$ python3 -q
>>> import numpy as np
>>> np.set_printoptions(precision=3, suppress=True, linewidth=200, sign=" ")
>>> def tidy(a):
...     return np.round(a, 3) + 0
... 
>>> ang = np.deg2rad(135)
>>> arr = np.eye(7)
>>> arr[np.ix_([3, 6], [3, 6])] = [[np.cos(ang), -np.sin(ang)], [np.sin(ang), np.cos(ang)]]
>>> tidy(arr)
array([[ 1.   ,  0.   ,  0.   ,  0.   ,  0.   ,  0.   ,  0.   ],
       [ 0.   ,  1.   ,  0.   ,  0.   ,  0.   ,  0.   ,  0.   ],
       [ 0.   ,  0.   ,  1.   ,  0.   ,  0.   ,  0.   ,  0.   ],
       [ 0.   ,  0.   ,  0.   , -0.707,  0.   ,  0.   , -0.707],
       [ 0.   ,  0.   ,  0.   ,  0.   ,  1.   ,  0.   ,  0.   ],
       [ 0.   ,  0.   ,  0.   ,  0.   ,  0.   ,  1.   ,  0.   ],
       [ 0.   ,  0.   ,  0.   ,  0.707,  0.   ,  0.   , -0.707]])
>>> rng = np.random.default_rng(9866)
>>> idx = rng.permutation(7)
>>> A2 = arr[:, idx] * rng.choice([-1, 1], 7)
>>> print(tidy(A2))
[[ 0.     0.     0.     0.     0.    -1.     0.   ]
 [ 0.     0.     0.     0.     0.     0.     1.   ]
 [ 0.     0.     0.    -1.     0.     0.     0.   ]
 [ 0.     0.707  0.     0.     0.707  0.     0.   ]
 [ 1.     0.     0.     0.     0.     0.     0.   ]
 [ 0.     0.     1.     0.     0.     0.     0.   ]
 [ 0.     0.707  0.     0.    -0.707  0.     0.   ]]
>>> left, _, Vt = np.linalg.svd(arr.T @ A2)
>>> tidy(np.linalg.lstsq(arr, A2)[0])
array([[ 0.,  0.,  0.,  0.,  0., -1.,  0.],
       [ 0.,  0.,  0.,  0.,  0.,  0.,  1.],
       [ 0.,  0.,  0., -1.,  0.,  0.,  0.],
       [ 0.,  0.,  0.,  0., -1.,  0.,  0.],
       [ 1.,  0.,  0.,  0.,  0.,  0.,  0.],
       [ 0.,  0.,  1.,  0.,  0.,  0.,  0.],
       [ 0., -1.,  0.,  0.,  0.,  0.,  0.]])
>>> print(tidy(left @ Vt))
[[ 0.  0.  0.  0.  0. -1.  0.]
 [ 0.  0.  0.  0.  0.  0.  1.]
 [ 0.  0.  0. -1.  0.  0.  0.]
 [ 0.  0.  0.  0. -1.  0.  0.]
 [ 1.  0.  0.  0.  0.  0.  0.]
 [ 0.  0.  1.  0.  0.  0.  0.]
 [ 0. -1.  0.  0.  0.  0.  0.]]
>>> idx
array([ 4,  6,  5,  2,  3,  0,  1])
>>> vec = np.array([1, 1, 1, 2, 0, 3, 2])
>>> y = arr @ vec
>>> tidy(y)
array([ 1.   ,  1.   ,  1.   , -2.828,  0.   ,  3.   ,  0.   ])
>>> tidy(np.linalg.solve(arr, arr[:, 4]))
array([ 0.,  0.,  0.,  0.,  1.,  0.,  0.])
>>> tidy(np.linalg.solve(arr, y + arr[:, 3]))
array([ 1.,  1.,  1.,  3.,  0.,  3.,  2.])
>>> tidy(np.linalg.solve(arr.T, arr[2]))
array([ 0.,  0.,  1.,  0.,  0.,  0.,  0.])
>>> tidy(np.linalg.solve(arr, y))
array([ 1.,  1.,  1.,  2.,  0.,  3.,  2.])
>>> vec = np.array([0, 1, 2, -2, -1, 1, -1])
>>> tidy(np.linalg.inv(arr))
array([[ 1.   ,  0.   ,  0.   ,  0.   ,  0.   ,  0.   ,  0.   ],
       [ 0.   ,  1.   ,  0.   ,  0.   ,  0.   ,  0.   ,  0.   ],
       [ 0.   ,  0.   ,  1.   ,  0.   ,  0.   ,  0.   ,  0.   ],
       [ 0.   ,  0.   ,  0.   , -0.707,  0.   ,  0.   ,  0.707],
       [ 0.   ,  0.   ,  0.   ,  0.   ,  1.   ,  0.   ,  0.   ],
       [ 0.   ,  0.   ,  0.   ,  0.   ,  0.   ,  1.   ,  0.   ],
       [ 0.   ,  0.   ,  0.   , -0.707,  0.   ,  0.   , -0.707]])
>>> print(tidy(np.linalg.det(arr)))
1.0
>>> tidy(np.abs(np.linalg.eigvals(arr)))
array([ 1.,  1.,  1.,  1.,  1.,  1.,  1.])
>>> tidy(np.sort(np.abs(np.degrees(np.angle(np.linalg.eigvals(arr))))))
array([   0.,    0.,    0.,    0.,    0.,  135.,  135.])
>>> tidy(arr.T @ (arr @ vec))
array([ 0.,  1.,  2., -2., -1.,  1., -1.])
